In [1]: import numpy as np

In [2]: np.set_printoptions(precision=1, suppress=True, linewidth=160)

In [3]: arr = np.loadtxt("m.csv", delimiter=",")

In [4]: print(arr)
[[1. 0. 0. 0.]
 [3. 1. 0. 0.]
 [2. 0. 1. 0.]
 [5. 5. 5. 1.]]

In [5]: proj = np.triu(np.array([[-1, 3, -1, -3], [-1, -3, -1, 2], [-1, -1, 2, -3], [-1, -2, -3, -1]]), 1) + np.eye(4)

In [6]: B = proj @ arr @ np.linalg.inv(proj)

In [7]: np.round(np.linalg.det(B), 1)
Out[7]: np.float64(1.0)

In [8]: np.poly(B)
Out[8]: array([ 1., -4.,  6., -4.,  1.])

In [9]: B
Out[9]: 
array([[ -7.,   9., -14., -84.],
       [ 11., -22.,  -2.,  73.],
       [-13.,  24.,  -3., -99.],
       [  5., -10.,   0.,  36.]])

In [10]: print(np.linalg.matrix_rank(B))
4

In [11]: proj @ arr - arr @ proj
Out[11]: 
array([[ -8., -15., -15.,   0.],
       [  8.,   1.,  13.,   9.],
       [-15., -21., -13.,   6.],
       [  0., -15.,  10.,  20.]])

In [12]: W = np.array([[-1, 2, 3], [-2, 0, 0], [-2, 2, 2], [2, 3, 1]])

In [13]: c = np.array([2, 0, 3])

In [14]: hid = np.maximum(arr @ W + c, 0)

In [15]: hid
Out[15]: 
array([[ 1.,  2.,  6.],
       [ 0.,  6., 12.],
       [ 0.,  6., 11.],
       [ 0., 23., 29.]])

In [16]: np.linalg.matrix_rank(hid)
Out[16]: np.int64(3)

In [17]: (hid > 0).astype(int)
Out[17]: 
array([[1, 1, 1],
       [0, 1, 1],
       [0, 1, 1],
       [0, 1, 1]])

In [18]: C = np.array([[-2, 2, 2], [-1, -1, 0], [2, 2, 2]])

In [19]: W @ C
Out[19]: 
array([[ 6,  2,  4],
       [ 4, -4, -4],
       [ 6, -2,  0],
       [-5,  3,  6]])

In [20]: hid @ C
Out[20]: 
array([[ 8., 12., 14.],
       [18., 18., 24.],
       [16., 16., 22.],
       [35., 35., 58.]])

In [21]: (hid @ C).round(6).argmax(axis=1)
Out[21]: array([2, 2, 2, 2])

In [22]: np.argsort(-np.linalg.norm(arr, axis=0).round(6), kind="stable")[:3]
Out[22]: array([0, 1, 2])

In [23]: np.linalg.matrix_rank(arr, rtol=0.1)
Out[23]: np.int64(3)

In [24]: np.round(np.abs(np.linalg.svd(arr)[2][-1]), 1) + 0
Out[24]: array([0. , 0.1, 0.1, 1. ])

In [25]: rng = np.random.default_rng(6293)

In [26]: idx = rng.permutation(4)

In [27]: print(idx)
[1 2 3 0]

In [28]: B = arr[idx][:, idx]

In [29]: print(np.allclose(B, arr))
False

In [30]: np.trace(B)
Out[30]: np.float64(4.0)

In [31]: th = np.radians(120)

In [32]: Rm = np.eye(4)

In [33]: Rm[0, 0] = Rm[2, 2] = np.cos(th)

In [34]: Rm[0, 2], Rm[2, 0] = -np.sin(th), np.sin(th)

In [35]: print(Rm)
[[-0.5  0.  -0.9  0. ]
 [ 0.   1.   0.   0. ]
 [ 0.9  0.  -0.5  0. ]
 [ 0.   0.   0.   1. ]]

In [36]: B = arr @ Rm.T

In [37]: np.allclose(np.linalg.norm(arr, axis=1), np.linalg.norm(B, axis=1))
Out[37]: True

In [38]: np.round(np.linalg.svd(arr, compute_uv=False), 1) + 0, np.round(np.linalg.svd(B, compute_uv=False), 1) + 0
Out[38]: (array([9.2, 2.4, 1. , 0. ]), array([9.2, 2.4, 1. , 0. ]))

In [39]: round(np.linalg.det(Rm), 1), np.round(np.trace(Rm), 1)
Out[39]: (np.float64(1.0), np.float64(1.0))

In [40]: np.abs(B - arr).max(axis=0)
Out[40]: array([11.8,  0. ,  3.2,  0. ])

In [41]: B
Out[41]: 
array([[-0.5,  0. ,  0.9,  0. ],
       [-1.5,  1. ,  2.6,  0. ],
       [-1.9,  0. ,  1.2,  0. ],
       [-6.8,  5. ,  1.8,  1. ]])

In [42]: K = np.load("mat.npy")

In [43]: K
Out[43]: 
array([[ 1.5, -0.1, -0.9],
       [-7.7,  1.7, -2. ],
       [ 4. , -1. ,  0.6],
       [-0.5, -2.3, -1.8],
       [-4.5,  1.1, -3.3],
       [ 4.2,  0.1,  2.7],
       [ 7.7, -1.2,  1.6],
       [-6.2, -1.4,  3.8],
       [ 2.1, -4.7,  1.5],
       [ 6.6,  1.7, -0.8]])

In [44]: f = np.array([5, -3])

In [45]: np.polyval(f, K[9])
Out[45]: array([30. ,  5.5, -7. ])

In [46]: np.convolve(K[9], f)
Out[46]: array([ 33. , -11.3,  -9.1,   2.4])

In [47]: print(np.correlate(K[9], K[3], "full"))
[-11.9 -18.2  -5.8   1.    0.4]

In [48]: gram = np.cov(K, rowvar=False)

In [49]: np.corrcoef(K.T)
Out[49]: 
array([[ 1. , -0.2,  0.3],
       [-0.2,  1. , -0.4],
       [ 0.3, -0.4,  1. ]])

In [50]: np.argwhere(np.triu(np.abs(np.corrcoef(K.T)) > 0.8, 1))
Out[50]: array([], shape=(0, 2), dtype=int64)

In [51]: np.argsort(-K.std(axis=0).round(6), kind="stable")
Out[51]: array([0, 2, 1])

In [52]: np.round(np.corrcoef(K[:, 1], K[:, 2])[0, 1], 1)
Out[52]: np.float64(-0.4)

In [53]: print(gram.shape)
(3, 3)

In [54]: np.polyfit(K[:, 1], K[:, 2], 1)
Out[54]: array([-0.5, -0.2])

In [55]: f, v = K[7], K[1]

In [56]: round(float(f @ v), 1)
Out[56]: 37.8

In [57]: p = (f @ v) / (f @ f) * f

In [58]: print(v - p)
[-3.4  2.7 -4.6]

In [59]: E = np.array([[11.6, -19.0, 5.5],
    ...:     [7.8, -20.8, 4.8],
    ...:     [11.3, -18.9, 3.5],
    ...:     [9.0, -19.4, 3.8],
    ...:     [10.3, -20.7, 7.2],
    ...:     [10.7, -21.1, 5.5],
    ...:     [9.1, -20.8, 4.6],
    ...:     [9.4, -20.1, 5.8],
    ...:     [9.5, -21.0, 5.0],
    ...:     [10.4, -19.1, 5.5],
    ...:     [10.7, -20.2, 5.3],
    ...:     [9.5, -19.2, 4.6],
    ...:     [11.3, -20.5, 4.4],
    ...:     [10.8, -19.7, 4.7],
    ...:     [8.5, -19.8, 4.2],
    ...:     [9.7, -21.0, 6.3],
    ...:     [10.5, -20.6, 7.0],
    ...:     [9.9, -18.7, 6.0]])

In [60]: cen = E - E.mean(axis=0)

In [61]: left, sigma, vt = np.linalg.svd(cen, full_matrices=False)

In [62]: np.abs(left[:, 0]).argmax()
Out[62]: np.int64(4)

In [63]: print(np.round(cen.mean(axis=0), 1) + 0)
[0. 0. 0.]

In [64]: idx = E[:, 2] > np.median(E[:, 2])

In [65]: f = E[idx].mean(axis=0) - E[~idx].mean(axis=0)

In [66]: f.round(1) + 0
Out[66]: array([0.7, 0. , 1.6])

In [67]: J = np.load("w.npy")

In [68]: J
Out[68]: 
array([[ 0,  0,  2],
       [ 0, -1,  0],
       [ 2,  0,  0]])

In [69]: O, Rm = np.linalg.qr(J)

In [70]: abs(Rm[0, 0]), np.round(np.linalg.norm(J[:, 0]), 1)
Out[70]: (np.float64(2.0), np.float64(2.0))

In [71]: print(O @ Rm)
[[ 0.  0.  2.]
 [ 0. -1.  0.]
 [ 2.  0.  0.]]

In [72]: m1 = np.array([[18.0, -20.0, 4.0], [-20.0, 27.0, -5.0], [4.0, -5.0, 3.0]])

In [73]: vals, vecs = np.linalg.eig(m1)

In [74]: np.round(np.sort(np.linalg.eigvals(np.linalg.inv(m1))), 1) + 0
Out[74]: array([0. , 0.5, 0.5])

In [75]: np.round(m1 @ vecs[:, 0] - vals[0] * vecs[:, 0], 1) + 0
Out[75]: array([0., 0., 0.])

In [76]: np.round(np.prod(vals), 1)
Out[76]: np.float64(176.0)

In [77]: vals
Out[77]: array([ 2., 44.,  2.])

In [78]: mat = np.loadtxt("sample13.csv", delimiter=",")

In [79]: mat
Out[79]: 
array([[0.7, 0.3, 0. ],
       [0.5, 0.5, 0. ],
       [0. , 0.5, 0.5]])

In [80]: def softmax(z):
    ...:     e = np.exp(z - z.max(axis=-1, keepdims=True))
    ...:     return e / e.sum(axis=-1, keepdims=True)
    ...: 

In [81]: print(softmax(mat[0] + -1))
[0.5 0.3 0.2]

In [82]: softmax(mat).sum(axis=1)
Out[82]: array([1., 1., 1.])

In [83]: np.round(softmax(10 * mat[0]), 1) + 0
Out[83]: array([1., 0., 0.])

In [84]: scores = mat @ mat.T / np.sqrt(3)

In [85]: softmax(scores)[0] @ mat
Out[85]: array([0.4, 0.4, 0.1])

In [86]: softmax(scores).round(6).argmax(axis=1)
Out[86]: array([0, 0, 2])

In [87]: softmax(scores)
Out[87]: 
array([[0.4, 0.3, 0.3],
       [0.3, 0.3, 0.3],
       [0.3, 0.3, 0.4]])

In [88]: O = mat.astype(float).copy()

In [89]: for j in range(3):
    ...:     O[:, j] -= O[:, :j] @ (O[:, :j].T @ O[:, j])
    ...:     O[:, j] /= np.linalg.norm(O[:, j])
    ...: 

In [90]: O
Out[90]: 
array([[ 0.8, -0.2,  0.5],
       [ 0.6,  0.3, -0.7],
       [ 0. ,  0.9,  0.4]])

In [91]: np.round(O.T @ mat, 1) + 0
Out[91]: 
array([[0.9, 0.5, 0. ],
       [0. , 0.6, 0.5],
       [0. , 0. , 0.2]])

In [92]: B = np.array([[0, 1], [1, 0], [1, 0], [0, 0]])

In [93]: np.einsum("ij,ij->i", arr, arr)
Out[93]: array([ 1., 10.,  5., 76.])

In [94]: np.vstack([arr, B.T]).shape
Out[94]: (6, 4)

In [95]: B.T @ arr.T
Out[95]: 
array([[ 0.,  1.,  1., 10.],
       [ 1.,  3.,  2.,  5.]])

In [96]: np.einsum("ik,kj->ij", arr, B)
Out[96]: 
array([[ 0.,  1.],
       [ 1.,  3.],
       [ 1.,  2.],
       [10.,  5.]])

In [97]: arr @ B
Out[97]: 
array([[ 0.,  1.],
       [ 1.,  3.],
       [ 1.,  2.],
       [10.,  5.]])

In [98]: blk = np.stack([mat, 5 * mat, mat[::-1]])

In [99]: blk.shape
Out[99]: (3, 3, 3)

In [100]: blk.sum(axis=0)
Out[100]: 
array([[4.2, 2.3, 0.5],
       [3.5, 3.5, 0. ],
       [0.7, 3.3, 3. ]])

In [101]: vals, vecs = np.linalg.eigh(J)

In [102]: x0 = np.array([1, 2, -2])

In [103]: vecs * np.maximum(vals, 0) @ vecs.T
Out[103]: 
array([[1., 0., 1.],
       [0., 0., 0.],
       [1., 0., 1.]])

In [104]: print((np.sign(vecs[:, -1].round(6)) == np.sign(vecs[0, -1].round(6))).astype(int))
[1 0 1]

In [105]: round(x0 @ J @ x0 / (x0 @ x0), 1), vals[0], vals[-1]
Out[105]: (np.float64(-1.3), np.float64(-2.0), np.float64(2.0))

In [106]: data = np.array([[0.7, 0.3, 0.0], [0.5, 0.5, 0.0], [0.0, 0.0, 1.0]])

In [107]: round(np.linalg.norm(data, 2), 1)
Out[107]: np.float64(1.0)

In [108]: np.round(np.linalg.norm(data, 1), 1), round(np.linalg.norm(data, np.inf), 1)
Out[108]: (np.float64(1.2), np.float64(1.0))

In [109]: round(float(np.linalg.norm(data, "nuc")), 1)
Out[109]: 2.2

In [110]: np.linalg.norm(data, axis=1)
Out[110]: array([0.8, 0.7, 1. ])

In [111]: np.linalg.norm(data, axis=1).argmax()
Out[111]: np.int64(2)

In [112]: round(np.linalg.norm(data) ** 2 / np.linalg.norm(data, 2) ** 2, 1)
Out[112]: np.float64(2.0)

In [113]: vals, vecs = np.linalg.eig(data)

In [114]: np.sort(np.linalg.eigvals(np.linalg.inv(data)))
Out[114]: array([1., 1., 5.])

In [115]: data @ vecs[:, 0] - vals[0] * vecs[:, 0]
Out[115]: array([0., 0., 0.])

In [116]: np.sort(np.linalg.eigvals(data.T))
Out[116]: array([0.2, 1. , 1. ])

In [117]: round(float(np.linalg.det(mat[::-1])), 1)
Out[117]: -0.1

In [118]: np.round(np.linalg.det(2 * mat), 1), round(np.linalg.det(mat), 1)
Out[118]: (np.float64(0.8), np.float64(0.1))

In [119]: round(np.linalg.det(mat.T), 1)
Out[119]: np.float64(0.1)

In [120]: np.poly(mat)
Out[120]: array([ 1. , -1.7,  0.8, -0.1])

In [121]: print(np.kron(np.eye(2, dtype=int), mat))
[[0.7 0.3 0.  0.  0.  0. ]
 [0.5 0.5 0.  0.  0.  0. ]
 [0.  0.5 0.5 0.  0.  0. ]
 [0.  0.  0.  0.7 0.3 0. ]
 [0.  0.  0.  0.5 0.5 0. ]
 [0.  0.  0.  0.  0.5 0.5]]
